$ python -q
>>> import numpy as np
>>> import numpy.linalg as la
>>> np.set_printoptions(precision=2, suppress=True, linewidth=160, legacy="1.25")
>>> data = np.load("test7.npy")
>>> print(data)
[[-11.   4.  -8.]
 [ -8.   1.  -8.]
 [  8.  -4.   5.]]
>>> theta = np.radians(36)
>>> R = np.eye(3)
>>> R[1, 1] = R[2, 2] = np.cos(theta)
>>> R[1, 2], R[2, 1] = -np.sin(theta), np.sin(theta)
>>> print(R)
[[ 1.    0.    0.  ]
 [ 0.    0.81 -0.59]
 [ 0.    0.59  0.81]]
>>> B = data @ R.T
>>> print(np.abs(B - data).max(axis=0))
[0.   4.51 3.88]
>>> print(round(float(la.det(R)), 2), round(float(np.trace(R)), 2))
1.0 2.62
>>> print(np.allclose(la.norm(data, axis=1), la.norm(B, axis=1)))
True
>>> print(B)
[[-11.     7.94  -4.12]
 [ -8.     5.51  -5.88]
 [  8.    -6.17   1.69]]
>>> print(np.allclose(data @ data.T, B @ B.T))
True
>>> vec = np.array([-2, 2, 0])
>>> y = data @ vec
>>> print(y)
[ 30.  18. -24.]
>>> print(np.round(la.solve(data, y), 2) + 0)
[-2.  2.  0.]
>>> print(la.solve(data, y + data[:, 2]))
[-2.  2.  1.]
>>> print(np.round(la.solve(data, 4 * y), 2) + 0)
[-8.  8.  0.]
>>> w, V = la.eig(data)
>>> print(round(np.prod(w), 2))
9.0
>>> print(np.sort(la.eigvals(data @ data)))
[1. 9. 9.]
>>> M = np.loadtxt("case5.csv", delimiter=",")
>>> print(M)
[[4. 5. 3. 5.]
 [5. 2. 3. 5.]
 [3. 3. 0. 4.]
 [5. 5. 4. 6.]]
>>> B = M / la.norm(M, axis=1, keepdims=True)
>>> G = B @ B.T
>>> print(round(np.degrees(np.arccos(np.clip(G[3, 1], -1, 1))), 2))
16.15
>>> print(np.argwhere(np.triu(np.abs(G) > 0.95, 1)))
[[0 3]
 [1 3]]
>>> print(la.norm(B, axis=1))
[1. 1. 1. 1.]
>>> print((G - 2 * np.eye(4)).round(6).argmax(axis=1))
[3 3 0 0]
>>> print((np.abs(G) > 0.9).astype(int))
[[1 1 1 1]
 [1 1 0 1]
 [1 0 1 1]
 [1 1 1 1]]
>>> print(G[3])
[0.99 0.96 0.92 1.  ]
>>> print(np.round(la.norm(M, "nuc"), 2))
20.73
>>> print(round(la.norm(M, 2), 2))
16.26
>>> print(la.norm(M, axis=0))
[ 8.66  7.94  5.83 10.1 ]
>>> print(round(la.norm(M) ** 2 / la.norm(M, 2) ** 2, 2))
1.04
>>> print(np.round(la.norm(M, 1), 2), np.round(la.norm(M, np.inf), 2))
20.0 20.0
>>> print(la.norm(M, axis=1).argmax())
3
>>> arr = np.load("w.npy")
>>> print(arr)
[[-0.82  0.47  0.06]
 [ 0.   -0.4   0.81]
 [-0.47 -0.33  0.25]
 [-0.32 -0.72 -0.52]]
>>> vec = np.array([0, 3, 1])
>>> print(arr @ np.ones(3))
[-0.3   0.42 -0.54 -1.56]
>>> print(np.sign((arr @ vec).round(6)))
[ 1. -1. -1. -1.]
>>> print((arr * vec).sum(axis=1))
[ 1.46 -0.38 -0.73 -2.68]
>>> print(la.norm(arr @ vec) <= la.norm(arr, 2) * la.norm(vec) + 1e-9)
True
>>> print(arr @ np.eye(3)[2])
[ 0.06  0.81  0.25 -0.52]
>>> print(np.einsum("ij,j->i", arr, vec))
[ 1.46 -0.38 -0.73 -2.68]
>>> print(la.norm(arr, axis=0))
[1. 1. 1.]
>>> print(la.norm(arr, axis=1).argmax())
0
>>> print(np.round(la.norm(arr) ** 2 / la.norm(arr, 2) ** 2, 2))
3.0
>>> print(round(arr[0] @ arr[1], 2))
-0.13
>>> proj = arr @ la.solve(arr.T @ arr, arr.T)
>>> print(np.round((np.eye(4) - proj) @ arr, 2) + 0)
[[0. 0. 0.]
 [0. 0. 0.]
 [0. 0. 0.]
 [0. 0. 0.]]
>>> print(la.matrix_rank(np.eye(4) - proj))
1
>>> print(np.allclose(proj @ proj, proj))
True
>>> print(np.round(la.eigvalsh(proj), 2) + 0)
[0. 1. 1. 1.]
>>> print(proj)
[[ 0.9  -0.13  0.25 -0.1 ]
 [-0.13  0.82  0.33 -0.14]
 [ 0.25  0.33  0.38  0.26]
 [-0.1  -0.14  0.26  0.89]]
>>> print(np.round(proj @ arr[:, 0], 2) + 0)
[-0.82  0.   -0.47 -0.32]
>>> print(np.round(arr.T @ arr, 2) + 0)
[[1. 0. 0.]
 [0. 1. 0.]
 [0. 0. 1.]]
>>> K = np.loadtxt("m.csv", delimiter=",")
>>> print(K)
[[ 3. -3.  5.]
 [ 3. -2.  5.]
 [ 0.  0.  2.]]
>>> B = la.inv(K)
>>> print(la.det(K) * B)
[[-4.  6. -5.]
 [-6.  6.  0.]
 [ 0.  0.  3.]]
>>> print(B)
[[-0.67  1.   -0.83]
 [-1.    1.    0.  ]
 [ 0.    0.    0.5 ]]
>>> vec = np.array([3, 1, 0])
>>> h1 = np.maximum(B @ vec, 0)
>>> print(h1)
[0. 0. 0.]
>>> print(B * (h1 > 1e-9)[:, None])
[[-0.  0. -0.]
 [-0.  0.  0.]
 [ 0.  0.  0.]]
>>> print(np.maximum(B @ (3 * vec), 0))
[0. 0. 0.]
>>> print(np.tanh(B @ vec))
[-0.76 -0.96  0.  ]
>>> print(B.T @ h1)
[0. 0. 0.]
>>> B = np.array([[-7, 1], [2, -9], [4, 8]])
>>> print(np.vstack([K, B.T]).shape)
(5, 3)
>>> print(B.T @ K.T)
[[-7. -5.  8.]
 [70. 61. 16.]]
>>> print(np.einsum("ik,kj->ij", K, B))
[[-7. 70.]
 [-5. 61.]
 [ 8. 16.]]
>>> print(K @ B)
[[-7. 70.]
 [-5. 61.]
 [ 8. 16.]]
>>> E = np.loadtxt("dump.csv", delimiter=",")
>>> print(E)
[[0. 0. 1. 0.]
 [0. 0. 0. 1.]
 [1. 0. 0. 0.]
 [0. 1. 0. 0.]]
>>> print(np.argwhere(np.triu(E)))
[[0 2]
 [1 3]]
>>> Lm = np.diag(E.sum(axis=1)) - E
>>> print((la.eigvalsh(Lm) < 1e-8).sum())
2
>>> print(round(la.det(Lm[1:, 1:])))
0
>>> print(Lm @ np.ones(4))
[0. 0. 0. 0.]
>>> print(Lm)
[[ 1.  0. -1.  0.]
 [ 0.  1.  0. -1.]
 [-1.  0.  1.  0.]
 [ 0. -1.  0.  1.]]
>>> W0 = np.load("x.npy")
>>> print(W0)
[[ -2.63  -0.05 -18.32]
 [  7.38   9.54  10.42]
 [  7.66   9.46  11.11]
 [ -2.68  -1.   -20.28]
 [  0.12   0.53 -19.33]
 [ -1.03   1.56 -18.66]
 [  8.27   8.45  12.14]
 [  0.12   0.45 -19.26]
 [ -0.46   1.48 -18.2 ]
 [ -3.65   0.23 -19.18]
 [  9.18   8.63  12.11]
 [ -1.68   0.13 -18.29]
 [ -1.17  -0.16 -18.24]
 [  9.3    8.95  11.05]
 [  6.76   7.77  10.95]
 [  8.36  10.07  11.08]
 [ -0.54  -0.4  -19.32]
 [  6.89   9.48  10.62]
 [  8.86   9.52  10.04]
 [ -1.79  -0.08 -18.68]
 [  7.67   8.7   10.74]
 [  8.29   8.96  10.62]
 [  6.68   7.75   8.92]
 [ -0.38   1.05 -18.81]
 [ -1.27   2.7  -20.42]
 [ -1.32  -0.17 -19.04]]
>>> Xc = (W0 - W0.mean(axis=0)) / W0.std(axis=0)
>>> print(np.argwhere(np.abs(Xc) > 2))
[]
>>> c = la.lstsq(np.delete(Xc, 0, axis=1), Xc[:, 0])[0]
>>> print(round(1 - np.var(Xc[:, 0] - np.delete(Xc, 0, axis=1) @ c), 2))
0.96
>>> print(c)
[0.34 0.65]
